In [1]: import numpy as np

In [2]: np.set_printoptions(precision=2, suppress=True, linewidth=160)

In [3]: W0 = np.load("out4.npy")

In [4]: W0
Out[4]: 
array([[-3.,  3.,  2., -1.],
       [-8.,  7.,  4., -2.],
       [ 4., -3., -1.,  1.],
       [-4.,  3.,  2.,  0.]])

In [5]: Uu, sigma, Vt = np.linalg.svd(W0)

In [6]: vecs = Vt[:(sigma > 1e-8).sum()]

In [7]: rng = np.random.default_rng(6703)

In [8]: x0 = W0[3] + -3 * W0[1] + rng.integers(2) * np.eye(4)[0]

In [9]: x0
Out[9]: array([ 20., -18., -10.,   6.])

In [10]: vecs.T @ vecs
Out[10]: 
array([[ 0.86, -0.29,  0.14, -0.14],
       [-0.29,  0.43,  0.29, -0.29],
       [ 0.14,  0.29,  0.86,  0.14],
       [-0.14, -0.29,  0.14,  0.86]])

In [11]: round(float(np.linalg.norm(x0 - vecs.T @ vecs @ x0)), 2)
Out[11]: 0.0

In [12]: lab = rng.permutation(4)

In [13]: lab
Out[13]: array([2, 0, 3, 1])

In [14]: B = W0[lab][:, lab]

In [15]: B
Out[15]: 
array([[-1.,  4.,  1., -3.],
       [ 2., -3., -1.,  3.],
       [ 2., -4.,  0.,  3.],
       [ 4., -8., -2.,  7.]])

In [16]: np.allclose(B, W0)
Out[16]: False

In [17]: np.round(np.sort(np.abs(np.linalg.eigvals(B))), 2) + 0
Out[17]: array([0., 1., 1., 1.])

In [18]: np.trace(B)
Out[18]: np.float64(3.0)

In [19]: np.diag(B)
Out[19]: array([-1., -3.,  0.,  7.])

In [20]: round(np.linalg.det(W0.T), 2)
Out[20]: np.float64(0.0)

In [21]: round(np.linalg.eigvals(W0).sum().real, 2)
Out[21]: np.float64(3.0)

In [22]: np.round(np.poly(W0), 2) + 0
Out[22]: array([ 1., -3.,  3., -1.,  0.])

In [23]: np.linalg.lstsq(W0[:-1].T, W0[-1])[2]
Out[23]: np.int32(3)

In [24]: np.unique(W0.round(6), axis=0).shape
Out[24]: (4, 4)

In [25]: np.round(np.trace(np.linalg.pinv(W0) @ W0), 2)
Out[25]: np.float64(3.0)

In [26]: data = np.loadtxt("w.csv", delimiter=",")

In [27]: data
Out[27]: 
array([[ 11.04,  12.26,  -1.18],
       [-41.27,   5.55,  -1.62],
       [  3.43, -17.36,   8.19],
       [ 11.56,  -3.52,  -2.32],
       [-13.25,  -2.61,   1.45],
       [-28.15,   1.97,   1.39],
       [-25.69,  -7.21,   8.  ],
       [ 24.72,  -9.04, -11.52],
       [ -9.14,  -6.49,   6.11],
       [ -0.05,   4.26,  -5.22],
       [ -6.91,  16.72,  -3.73],
       [ -4.99,  -3.68,   1.08],
       [  3.83,  -2.07,   0.14],
       [  8.12,  -2.11,   2.83],
       [ -3.58,   3.95,  -4.17],
       [ -5.03, -12.13,   3.61],
       [ 12.96,  -3.95,  -2.64]])

In [28]: B = np.array([[2, -3, -2], [3, 3, -2], [-3, -3, 0]])

In [29]: np.linalg.matrix_rank(data @ B)
Out[29]: np.int64(3)

In [30]: np.round(np.sort(np.abs(np.linalg.eigvals(W0))), 2) + 0
Out[30]: array([0., 1., 1., 1.])

In [31]: (W0 + W0.T) / 2
Out[31]: 
array([[-3. , -2.5,  3. , -2.5],
       [-2.5,  7. ,  0.5,  0.5],
       [ 3. ,  0.5, -1. ,  1.5],
       [-2.5,  0.5,  1.5,  0. ]])

In [32]: np.round(np.abs(np.linalg.eigvals(W0)).max(), 2)
Out[32]: np.float64(1.0)

In [33]: np.allclose(W0, W0.T)
Out[33]: False

In [34]: (W0 - W0.T) / 2
Out[34]: 
array([[ 0. ,  5.5, -1. ,  1.5],
       [-5.5,  0. ,  3.5, -2.5],
       [ 1. , -3.5,  0. , -0.5],
       [-1.5,  2.5,  0.5,  0. ]])

In [35]: W0 @ W0
Out[35]: 
array([[-3.,  3.,  2., -1.],
       [-8.,  7.,  4., -2.],
       [ 4., -3., -1.,  1.],
       [-4.,  3.,  2.,  0.]])

In [36]: lab = data[:, 0] > np.median(data[:, 0])

In [37]: r0 = data[lab].mean(axis=0) - data[~lab].mean(axis=0)

In [38]: round((((data - data.mean(axis=0)) @ r0 > 0) == lab).mean(), 2)
Out[38]: np.float64(0.94)

In [39]: x0 = np.array([1, 9, 5])

In [40]: y = data @ x0

In [41]: try:
    ...:     np.linalg.solve(data, y)
    ...: except np.linalg.LinAlgError as e:
    ...:     print(repr(e))
    ...: 
LinAlgError('Last 2 dimensions of the array must be square')

In [42]: np.round(np.linalg.pinv(data) @ data, 2) + 0
Out[42]: 
array([[1., 0., 0.],
       [0., 1., 0.],
       [0., 0., 1.]])

In [43]: np.linalg.lstsq(data, y)[0]
Out[43]: array([1., 9., 5.])

In [44]: y = y + 0.05 * rng.normal(size=17)

In [45]: y
Out[45]: array([ 115.48,    0.44, -112.01,  -31.75,  -29.4 ,   -3.49,  -50.53, -114.18,  -37.04,   12.1 ,  124.93,  -32.75,  -14.13,    3.37,   11.13,  -96.09,  -35.83])

In [46]: beta, *_ = np.linalg.lstsq(data, y)

In [47]: [round(float(np.linalg.norm(np.linalg.solve(data.T @ data + lam * np.eye(3), data.T @ y))), 2) for lam in (0, 1, 10, 100)]
Out[47]: [10.35, 10.31, 10.05, 8.26]

In [48]: np.round(data.T @ (y - data @ beta), 2) + 0
Out[48]: array([0., 0., 0.])

In [49]: Ac = (data - data.mean(axis=0)) / data.std(axis=0)

In [50]: Ac.std(axis=0)
Out[50]: array([1., 1., 1.])

In [51]: beta = np.linalg.lstsq(np.delete(Ac, 2, axis=1), Ac[:, 2])[0]

In [52]: round(1 - np.var(Ac[:, 2] - np.delete(Ac, 2, axis=1) @ beta), 2)
Out[52]: np.float64(0.44)

In [53]: arr = np.loadtxt("a.csv", delimiter=",")

In [54]: arr
Out[54]: 
array([[ 0.68, -0.57, -1.99],
       [ 0.8 , -0.7 , -1.9 ],
       [-0.4 , -0.7 ,  0.1 ]])

In [55]: ev, vecs = np.linalg.eig(arr)

In [56]: ev
Out[56]: array([ 1.58, -0.16, -1.34])

In [57]: np.sort(np.linalg.eigvals(arr.T))
Out[57]: array([-1.34, -0.16,  1.58])

In [58]: np.sort(np.linalg.eigvals(arr @ arr))
Out[58]: array([0.02, 1.79, 2.48])

In [59]: np.round(np.prod(ev), 2)
Out[59]: np.float64(0.33)

In [60]: feats = np.tanh(np.array([[0.7, 0.1],
    ...:     [0.5, 0.3],
    ...:     [-0.6, -1.0],
    ...:     [1.8, -0.1],
    ...:     [-0.3, -1.0],
    ...:     [-0.1, -2.9],
    ...:     [-1.5, -1.6],
    ...:     [-0.5, 1.2],
    ...:     [-0.1, -0.8],
    ...:     [-1.1, 1.9],
    ...:     [-0.1, -1.1],
    ...:     [-0.8, -1.6],
    ...:     [0.6, -0.9],
    ...:     [0.5, 0.1]]) @ np.array([[0.5, 0.6, 0.2], [-1.7, 0.4, -0.1]]))

In [61]: feats.round(2) + 0
Out[61]: 
array([[ 0.18,  0.43,  0.13],
       [-0.25,  0.4 ,  0.07],
       [ 0.89, -0.64, -0.02],
       [ 0.79,  0.78,  0.35],
       [ 0.91, -0.52,  0.04],
       [ 1.  , -0.84,  0.26],
       [ 0.96, -0.91, -0.14],
       [-0.98,  0.18, -0.22],
       [ 0.86, -0.36,  0.06],
       [-1.  ,  0.1 , -0.39],
       [ 0.95, -0.46,  0.09],
       [ 0.98, -0.81,  0.  ],
       [ 0.95,  0.  ,  0.21],
       [ 0.08,  0.33,  0.09]])

In [62]: B = arr / np.linalg.norm(arr, axis=1, keepdims=True)

In [63]: cov = B @ B.T

In [64]: cov
Out[64]: 
array([[ 1.  ,  1.  , -0.04],
       [ 1.  ,  1.  , -0.01],
       [-0.04, -0.01,  1.  ]])

In [65]: r0 = np.array([2, -2, 3])

In [66]: B = arr + np.outer(r0, np.eye(3)[2])

In [67]: round(np.linalg.det(B) / np.linalg.det(arr), 2), round(1 + np.linalg.solve(arr, r0)[2], 2)
Out[67]: (np.float64(-8.48), np.float64(-8.48))

In [68]: B
Out[68]: 
array([[ 0.68, -0.57,  0.01],
       [ 0.8 , -0.7 , -3.9 ],
       [-0.4 , -0.7 ,  3.1 ]])

In [69]: np.linalg.matrix_rank(np.linalg.inv(B) - np.linalg.inv(arr), tol=1e-8)
Out[69]: np.int64(1)

In [70]: M = np.load("m.npy")

In [71]: M
Out[71]: 
array([[-0.32, -0.94,  0.16],
       [ 0.  , -0.17, -0.99],
       [ 0.95, -0.31,  0.05]])

In [72]: B = M + rng.integers(-2, 3, (3, 2)) @ rng.integers(-2, 3, (2, 3))

In [73]: B
Out[73]: 
array([[-1.32, -2.94,  2.16],
       [-1.  ,  0.83, -0.99],
       [ 0.95, -6.31,  4.05]])

In [74]: np.round(np.linalg.svd(B - M, compute_uv=False), 2) + 0
Out[74]: array([7.78, 1.59, 0.  ])

In [75]: B - M
Out[75]: 
array([[-1., -2.,  2.],
       [-1.,  1.,  0.],
       [ 0., -6.,  4.]])

In [76]: r0, g = W0[0], W0[3]

In [77]: r0 @ r0
Out[77]: np.float64(23.0)

In [78]: r0 @ g
Out[78]: np.float64(25.0)

In [79]: p = (r0 @ g) / (r0 @ r0) * r0

In [80]: np.outer(r0, g)
Out[80]: 
array([[ 12.,  -9.,  -6.,  -0.],
       [-12.,   9.,   6.,   0.],
       [ -8.,   6.,   4.,   0.],
       [  4.,  -3.,  -2.,  -0.]])

In [81]: p
Out[81]: array([-3.26,  3.26,  2.17, -1.09])

In [82]: round(float((g - p) @ r0), 2)
Out[82]: 0.0

In [83]: g - p
Out[83]: array([-0.74, -0.26, -0.17,  1.09])

In [84]: np.linalg.matrix_rank(np.outer(r0, g))
Out[84]: np.int64(1)

In [85]: X = np.load("test7.npy")

In [86]: X
Out[86]: 
array([[ 0,  1, -7, -4],
       [-1,  0, -4,  2],
       [ 7,  4,  0,  0],
       [ 4, -2,  0,  0]])

In [87]: B = np.linalg.inv(X)

In [88]: np.linalg.inv(B)
Out[88]: 
array([[-0.,  1., -7., -4.],
       [-1., -0., -4.,  2.],
       [ 7.,  4.,  0.,  0.],
       [ 4., -2.,  0.,  0.]])

In [89]: np.allclose(B, X.T)
Out[89]: False

In [90]: (np.abs(B) > 1e-9).astype(int)
Out[90]: 
array([[0, 0, 1, 1],
       [0, 0, 1, 1],
       [1, 1, 0, 1],
       [1, 1, 1, 0]])

In [91]: np.round(X @ B, 2) + 0
Out[91]: 
array([[1., 0., 0., 0.],
       [0., 1., 0., 0.],
       [0., 0., 1., 0.],
       [0., 0., 0., 1.]])

In [92]: lab = rng.permutation(4)

In [93]: lab
Out[93]: array([1, 3, 2, 0])

In [94]: B = X[lab][:, lab]

In [95]: round(float(np.linalg.det(B)), 2), np.round(np.linalg.det(X[lab]), 2)
Out[95]: (900.0, np.float64(900.0))

In [96]: np.trace(B)
Out[96]: np.int64(0)

In [97]: np.sort(np.abs(np.linalg.eigvals(B)))
Out[97]: array([3.49, 3.49, 8.59, 8.59])

In [98]: np.diag(B)
Out[98]: array([0, 0, 0, 0])

In [99]: hat = np.triu(np.array([[1, 2, -1, 1], [0, 2, 2, -1], [2, 2, -1, -1], [1, 1, -1, 0]]), 1) + np.eye(4)

In [100]: B = hat @ X @ np.linalg.inv(hat)

In [101]: np.round(np.poly(B), 2) + 0
Out[101]: array([  1.,   0.,  86.,   0., 900.])

In [102]: np.linalg.matrix_rank(B)
Out[102]: np.int64(4)

In [103]: round(float(np.linalg.det(B)), 2)
Out[103]: 900.0

In [104]: D = np.linalg.norm(data[:, None] - data[None], axis=-1)

In [105]: D[:5, :5]
Out[105]: 
array([[ 0.  , 52.74, 31.99, 15.83, 28.6 ],
       [52.74,  0.  , 51.18, 53.61, 29.35],
       [31.99, 51.18,  0.  , 19.19, 23.26],
       [15.83, 53.61, 19.19,  0.  , 25.11],
       [28.6 , 29.35, 23.26, 25.11,  0.  ]])

In [106]: np.unravel_index(D.round(6).argmax(), D.shape)
Out[106]: (np.int64(1), np.int64(7))

In [107]: D[11].round(6).argsort(kind="stable")[:4]
Out[107]: array([11,  8,  4, 15])

In [108]: np.flatnonzero(D[11] < D.mean() / 2)
Out[108]: array([ 4,  8,  9, 11, 12, 14, 15])

In [109]: D.shape
Out[109]: (17, 17)

In [110]: D.mean(axis=1).argmax()
Out[110]: np.int64(1)

In [111]: x0 = np.array([1, 3, 0, 3])

In [112]: x0 @ X @ x0
Out[112]: np.int64(0)

In [113]: np.round(np.linalg.eigvals(X).real, 2) + 0
Out[113]: array([0., 0., 0., 0.])

In [114]: np.linalg.svd(X, compute_uv=False)
Out[114]: array([8.59, 8.59, 3.49, 3.49])

In [115]: Q = np.linalg.solve(np.eye(4) - X, np.eye(4) + X)

In [116]: np.round(Q @ Q.T, 2) + 0
Out[116]: 
array([[1., 0., 0., 0.],
       [0., 1., 0., 0.],
       [0., 0., 1., 0.],
       [0., 0., 0., 1.]])

In [117]: np.round(np.linalg.det(Q), 2)
Out[117]: np.float64(1.0)

In [118]: K = np.loadtxt("data.csv", delimiter=",")

In [119]: K
Out[119]: 
array([[ -4.,   4.,  -2.,  20.],
       [ -5.,  -1.,   2.,  -5.],
       [ -3.,  -5.,  -2., -25.]])

In [120]: def softmax(z):
     ...:     e = np.exp(z - z.max(axis=-1, keepdims=True))
     ...:     return e / e.sum(axis=-1, keepdims=True)
     ...: 

In [121]: np.round(softmax(K[0]), 2) + 0
Out[121]: array([0., 0., 0., 1.])

In [122]: np.round(softmax(K[0] + 4), 2) + 0
Out[122]: array([0., 0., 0., 1.])

In [123]: softmax(K).sum(axis=1)
Out[123]: array([1., 1., 1.])

In [124]: S = K @ K.T / np.sqrt(4)

In [125]: softmax(S)[0] @ K
Out[125]: array([-4.,  4., -2., 20.])

In [126]: softmax(S).round(6).argmax(axis=1)
Out[126]: array([0, 2, 2])

In [127]: blk = np.stack([K, 5 * K, K[::-1]])

In [128]: np.einsum("bij,cij->bc", blk, blk)
Out[128]: 
array([[ 1154.,  5770.,  -953.],
       [ 5770., 28850., -4765.],
       [ -953., -4765.,  1154.]])

In [129]: np.linalg.matrix_rank(blk.reshape(3, -1))
Out[129]: np.int64(2)

In [130]: blk.sum(axis=0)
Out[130]: 
array([[ -27.,   19.,  -14.,   95.],
       [ -35.,   -7.,   14.,  -35.],
       [ -22.,  -26.,  -14., -130.]])

In [131]: np.linalg.norm(blk, axis=(1, 2))
Out[131]: array([ 33.97, 169.85,  33.97])

In [132]: np.linalg.matrix_rank(blk)
Out[132]: array([3, 3, 3])
